>>> import numpy as np
>>> from numpy import linalg as LA
>>> np.set_printoptions(precision=3, suppress=True, linewidth=140)
>>> def rnd(a):
...     return np.round(a, 3) + 0
... 
>>> E = np.loadtxt("m.csv", delimiter=",")
>>> print(E)
[[0. 0. 0.]
 [2. 2. 0.]
 [0. 2. 1.]]
>>> print(E @ E)
[[0. 0. 0.]
 [4. 4. 0.]
 [4. 6. 1.]]
>>> print(np.prod(np.diag(E)), rnd(LA.det(E)))
0.0 0.0
>>> print(rnd(LA.matrix_power(E - np.diag(np.diag(E)), 3)))
[[0. 0. 0.]
 [0. 0. 0.]
 [0. 0. 0.]]
>>> print(rnd(np.sort(LA.eigvals(E))))
[0. 1. 2.]
>>> print(np.abs(np.diag(LA.qr(E)[1])) > 1e-9)
[ True  True False]
>>> print(rnd(E @ LA.pinv(E) @ E))
[[0. 0. 0.]
 [2. 2. 0.]
 [0. 2. 1.]]
>>> print(np.allclose(E[:-1].T @ LA.lstsq(E[:-1].T, E[-1])[0], E[-1]))
False
>>> out = np.array([[-2, -1, 0], [1, 2, -1], [-5, -5, 0]])
>>> print(E @ out)
[[ 0.  0.  0.]
 [-2.  2. -2.]
 [-3. -1. -2.]]
>>> print(LA.matrix_rank(E @ out))
2
>>> print(np.allclose(E @ E.T, E.T @ E))
False
>>> print(np.trace(E))
3.0
>>> print(E @ E)
[[0. 0. 0.]
 [4. 4. 0.]
 [4. 6. 1.]]
>>> print(rnd(np.abs(LA.eigvals(E)).max()))
2.0
>>> U, sv, Vt = LA.svd(E)
>>> evecs = Vt[:(sv > 1e-8).sum()]
>>> rng = np.random.default_rng(671541)
>>> x0 = E[1] + 3 * E[0] + rng.integers(2) * np.eye(3)[0]
>>> print(x0)
[2. 2. 0.]
>>> print(rnd(evecs.T @ evecs))
[[ 0.833  0.167 -0.333]
 [ 0.167  0.833  0.333]
 [-0.333  0.333  0.333]]
>>> feats = np.load("a.npy")
>>> print(rnd(feats))
[[ 0.481 -0.288 -0.288  0.288]
 [-0.288  0.173  0.173 -0.173]
 [-0.288  0.173  0.173 -0.173]
 [ 0.288 -0.173 -0.173  0.173]]
>>> print(rnd(LA.norm(feats, 2) / LA.norm(feats)))
1.0
>>> print([round(float(x), 3) for x in LA.svd(feats, compute_uv=False)[:3]])
[1.0, 0.0, 0.0]
>>> print(LA.matrix_rank(feats, rtol=0.1))
1
>>> print(LA.cond(feats) > 100)
True
>>> theta = np.radians(15)
>>> r_ = np.eye(4)
>>> r_[3, 3] = r_[2, 2] = np.cos(theta)
>>> r_[3, 2], r_[2, 3] = -np.sin(theta), np.sin(theta)
>>> print(rnd(r_))
[[ 1.     0.     0.     0.   ]
 [ 0.     1.     0.     0.   ]
 [ 0.     0.     0.966  0.259]
 [ 0.     0.    -0.259  0.966]]
>>> out = feats @ r_.T
>>> print(rnd(out))
[[ 0.481 -0.288 -0.204  0.353]
 [-0.288  0.173  0.122 -0.212]
 [-0.288  0.173  0.122 -0.212]
 [ 0.288 -0.173 -0.122  0.212]]
>>> print(np.allclose(feats @ feats.T, out @ out.T))
True
>>> print(rnd(np.kron(np.eye(2, dtype=int), feats)))
[[ 0.481 -0.288 -0.288  0.288  0.     0.     0.     0.   ]
 [-0.288  0.173  0.173 -0.173  0.     0.     0.     0.   ]
 [-0.288  0.173  0.173 -0.173  0.     0.     0.     0.   ]
 [ 0.288 -0.173 -0.173  0.173  0.     0.     0.     0.   ]
 [ 0.     0.     0.     0.     0.481 -0.288 -0.288  0.288]
 [ 0.     0.     0.     0.    -0.288  0.173  0.173 -0.173]
 [ 0.     0.     0.     0.    -0.288  0.173  0.173 -0.173]
 [ 0.     0.     0.     0.     0.288 -0.173 -0.173  0.173]]
>>> print(rnd(LA.eigvals(feats)))
[0. 1. 0. 0.]
>>> print(rnd(LA.eigvals(feats).sum().real))
1.0
>>> F = np.array([[-1.1, 0.9, -0.1],
...     [1.6, -1.7, 2.1],
...     [0.0, 1.2, 0.9],
...     [0.9, -1.2, -1.4]])
>>> x0 = np.array([1, 1, 2])
>>> target = F @ x0
>>> print(rnd(LA.solve(F.T @ F, F.T @ target)))
[1. 1. 2.]
>>> print(rnd(target))
[-0.4  4.1  3.  -3.1]
>>> target = target + 0.05 * rng.normal(size=4)
>>> print(rnd(target))
[-0.412  4.093  2.993 -3.168]
>>> c, *_ = LA.lstsq(F, target)
>>> print(rnd(LA.norm(target - F @ c)))
0.047
>>> print(c.round())
[1. 1. 2.]
>>> print(rnd(F.T @ (target - F @ c)))
[0. 0. 0.]
>>> print(rnd(c))
[0.968 0.991 2.019]
>>> m1 = np.array([[0, 0, 1, 1], [0, 0, 1, 0], [1, 1, 0, 1], [1, 0, 1, 0]])
>>> print(m1)
[[0 0 1 1]
 [0 0 1 0]
 [1 1 0 1]
 [1 0 1 0]]
>>> O, r_ = LA.qr(m1)
>>> print(rnd(abs(r_[0, 0])), rnd(LA.norm(m1[:, 0])))
1.414 1.414
>>> print(rnd(r_))
[[-1.414 -0.707 -0.707 -0.707]
 [ 0.    -0.707  0.707 -0.707]
 [ 0.     0.     1.414  0.707]
 [ 0.     0.     0.    -0.707]]
>>> print(np.allclose(r_.T @ r_, m1.T @ m1))
True
>>> print(np.trace(O @ O.T))
4.0
>>> print(rnd(O))
[[ 0.     0.     0.707 -0.707]
 [ 0.     0.     0.707  0.707]
 [-0.707 -0.707  0.     0.   ]
 [-0.707  0.707  0.     0.   ]]
>>> print(rnd(LA.eigvals(m1).sum().real))
0.0
>>> print(rnd(LA.det(2 * m1)), rnd(LA.det(m1)))
16.0 1.0
>>> print(rnd(np.poly(m1)))
[ 1.  0. -4. -2.  1.]
>>> print(np.einsum("ii->", m1))
0
>>> print(np.einsum("ij,ji->", m1, m1))
8
>>> mat = np.load("dump.npy")
>>> print(mat)
[[ 0 -4 -2]
 [ 0  2  1]
 [ 0  0  0]]
>>> print(mat @ mat)
[[ 0 -8 -4]
 [ 0  4  2]
 [ 0  0  0]]
>>> print(rnd(np.sort(LA.eigvals(mat))))
[0. 0. 2.]
>>> print(rnd(np.trace(LA.pinv(mat) @ mat)))
1.0
>>> print(np.abs(np.diag(LA.qr(mat)[1])) > 1e-9)
[False  True False]
>>> out = np.array([[-3, -5], [4, 5], [1, 4]])
>>> print(mat @ out)
[[-18 -28]
 [  9  14]
 [  0   0]]
>>> print(LA.matrix_rank(mat @ out))
1
>>> print(np.einsum("ik,kj->ij", mat, out))
[[-18 -28]
 [  9  14]
 [  0   0]]
>>> print(np.vstack([mat, out.T]).shape)
(5, 3)
>>> print([round(float(x), 3) for x in LA.svd(mat, compute_uv=False)[:3]])
[5.0, 0.0, 0.0]
>>> print(np.argsort(-LA.norm(mat, axis=0).round(6), kind="stable")[:3])
[1 2 0]
>>> print(LA.cond(mat) > 100)
True
>>> print(rnd(LA.norm(mat, 2) / LA.norm(mat)))
1.0
>>> x0 = np.array([2, 2, -3])
>>> a = np.maximum(mat @ x0, 0)
>>> print(np.maximum(mat @ x0, 0) - np.maximum(-mat @ x0, 0))
[-2  1  0]
>>> print(a)
[0 1 0]
>>> print(mat.T @ a)
[0 2 1]
>>> print(np.maximum(mat @ (3 * x0), 0))
[0 3 0]
>>> print(np.flatnonzero(a > 1e-9))
[1]
>>> arr = np.loadtxt("mat.csv", delimiter=",")
>>> print(arr)
[[0. 0. 0. 1.]
 [1. 0. 0. 0.]
 [0. 1. 0. 0.]
 [0. 0. 1. 0.]]
>>> print(rnd(LA.eigvals(arr).sum().real))
0.0
>>> print(rnd(LA.eigvals(arr)))
[-1.+0.j  0.+1.j  0.-1.j  1.+0.j]
>>> print(np.einsum("ij,ji->", arr, arr))
0.0
>>> print(rnd(LA.det(arr[::-1])))
-1.0
>>> print(np.kron(np.eye(2, dtype=int), arr))
[[0. 0. 0. 1. 0. 0. 0. 0.]
 [1. 0. 0. 0. 0. 0. 0. 0.]
 [0. 1. 0. 0. 0. 0. 0. 0.]
 [0. 0. 1. 0. 0. 0. 0. 0.]
 [0. 0. 0. 0. 0. 0. 0. 1.]
 [0. 0. 0. 0. 1. 0. 0. 0.]
 [0. 0. 0. 0. 0. 1. 0. 0.]
 [0. 0. 0. 0. 0. 0. 1. 0.]]
>>> print(np.einsum("ii->", arr))
0.0
>>> u = np.array([6, 2, 7])
>>> v = np.array([-1, 1, -1, -3])
>>> J = np.outer(u, v)
>>> print(J)
[[ -6   6  -6 -18]
 [ -2   2  -2  -6]
 [ -7   7  -7 -21]]
>>> U, sv, Vt = LA.svd(J)
>>> print(rnd(sv))
[32.68  0.    0.  ]
>>> out = U[:, :1] @ np.diag(sv[:1]) @ Vt[:1]
>>> print(rnd(np.abs(J - out).max()))
0.0
>>> print(rnd(LA.norm(J - out, 2)), rnd(sv[1]))
0.0 0.0
>>> print(LA.matrix_rank(J, rtol=0.05))
1
>>> C2 = J.T @ J
>>> print(np.diag(C2))
[ 89  89  89 801]
>>> print(rnd(LA.svd(J, compute_uv=False) ** 2))
[1068.    0.    0.]
>>> print(C2)
[[  89  -89   89  267]
 [ -89   89  -89 -267]
 [  89  -89   89  267]
 [ 267 -267  267  801]]
>>> print(rnd(LA.eigvalsh(C2)[::-1]))
[1068.    0.    0.    0.]
>>> print(LA.matrix_rank(C2))
1
>>> print(rnd(J @ LA.pinv(J) @ J))
[[ -6.   6.  -6. -18.]
 [ -2.   2.  -2.  -6.]
 [ -7.   7.  -7. -21.]]
>>> print(LA.lstsq(J[:-1].T, J[-1])[2])
1
>>> print(np.unique(J.round(6), axis=0).shape)
(3, 4)
>>> print(np.allclose(J[:-1].T @ LA.lstsq(J[:-1].T, J[-1])[0], J[-1]))
True
>>> A = np.diag(np.array([-3, -3, 0]))
>>> print(A)
[[-3  0  0]
 [ 0 -3  0]
 [ 0  0  0]]
>>> U, sv, Vt = LA.svd(A)
>>> print(np.argmax(sv[:-1] / (sv[1:] + 1e-6)) + 1)
2
>>> out = U[:, :2] @ np.diag(sv[:2]) @ Vt[:2]
>>> print(rnd(LA.norm(A - out) / LA.norm(A)))
0.0
>>> print(LA.matrix_rank(A, rtol=0.05))
2
>>> evals, evecs = LA.eigh(A)
>>> print(np.unique(evals.round(6) + 0, return_counts=True)[1])
[2 1]
>>> print((evals > 1e-8).sum(), (evals < -1e-8).sum())
0 2
>>> print(rnd(LA.eigvalsh(A + -3 * np.eye(3))))
[-6. -6. -3.]
>>> C2 = A.T @ A
>>> print(rnd(LA.eigvalsh(C2)[::-1]))
[9. 9. 0.]
>>> print(LA.matrix_rank(C2))
2
>>> print(np.diag(C2))
[9 9 0]
>>> print((A @ A.T).shape)
(3, 3)
>>> print(rnd(LA.svd(A, compute_uv=False) ** 2))
[9. 9. 0.]
>>> print(np.allclose(C2, C2.T))
True
>>> print(C2)
[[9 0 0]
 [0 9 0]
 [0 0 0]]
>>> T = np.stack([A, 2 * A, A[::-1]])
>>> print((T @ A.T).shape)
(3, 3, 3)
>>> print(T.sum(axis=0))
[[ -9   0   0]
 [  0 -12   0]
 [ -3   0   0]]
>>> print(rnd(LA.det(T)))
[0. 0. 0.]
>>> print(LA.matrix_rank(T.reshape(3, -1)))
2
>>> print(T.shape)
(3, 3, 3)
>>> print(rnd(LA.norm(T, axis=(1, 2))))
[4.243 8.485 4.243]
